In [1]: import numpy as np

In [2]: from numpy import linalg as LA

In [3]: np.set_printoptions(precision=3, suppress=True, linewidth=120)

In [4]: K = np.load("case12.npy")

In [5]: K
Out[5]: 
array([[ 5.455,  2.967, -0.847,  7.781,  0.431],
       [ 2.466, -9.454, -0.278, -1.113, -1.795],
       [-3.83 , -0.078,  0.924, -2.95 , -8.705],
       [-1.429,  5.934,  4.307,  6.629, -0.502],
       [-1.854,  3.823, -2.912,  2.375,  8.236],
       [ 0.523, -9.251,  3.609,  1.034,  0.24 ],
       [-3.99 , -2.539, -0.503, -8.776,  0.607],
       [-1.418, -5.421,  2.862,  7.324,  2.602],
       [ 3.923, -1.584,  0.656, -3.495, -8.334],
       [-1.697,  2.032,  3.283, -3.697,  8.279],
       [ 6.586, -1.196,  3.489,  1.363,  6.416],
       [ 3.558, -4.365, -1.467,  8.129, -0.244],
       [ 0.204, -3.105, -5.491, -5.111, -5.834],
       [ 0.116,  7.751,  2.953,  0.916,  5.508],
       [ 6.479, -5.056, -1.567,  3.122, -4.501]])

In [6]: x0 = np.array([2, 2, 0, 2, 2])

In [7]: y = K @ x0

In [8]: b, lr = np.zeros(5), 1 / LA.norm(K, 2) ** 2

In [9]: for i in range(12):
   ...:     b -= lr * K.T @ (K @ b - y)
   ...:     if i % 2 == 0: print(i, round(LA.norm(K @ b - y), 3))
   ...: 
0 18.176
2 9.494
4 5.868
6 3.695
8 2.339
10 1.484

In [10]: round(LA.cond(K), 3)
Out[10]: np.float64(2.546)

In [11]: blk = np.stack([K, -2 * K, K[::-1]])

In [12]: blk.shape
Out[12]: (3, 15, 5)

In [13]: np.einsum("bij,cij->bc", blk, blk)
Out[13]: 
array([[ 1500.016, -3000.032,   238.746],
       [-3000.032,  6000.064,  -477.492],
       [  238.746,  -477.492,  1500.016]])

In [14]: (blk @ K.T).shape
Out[14]: (3, 15, 15)
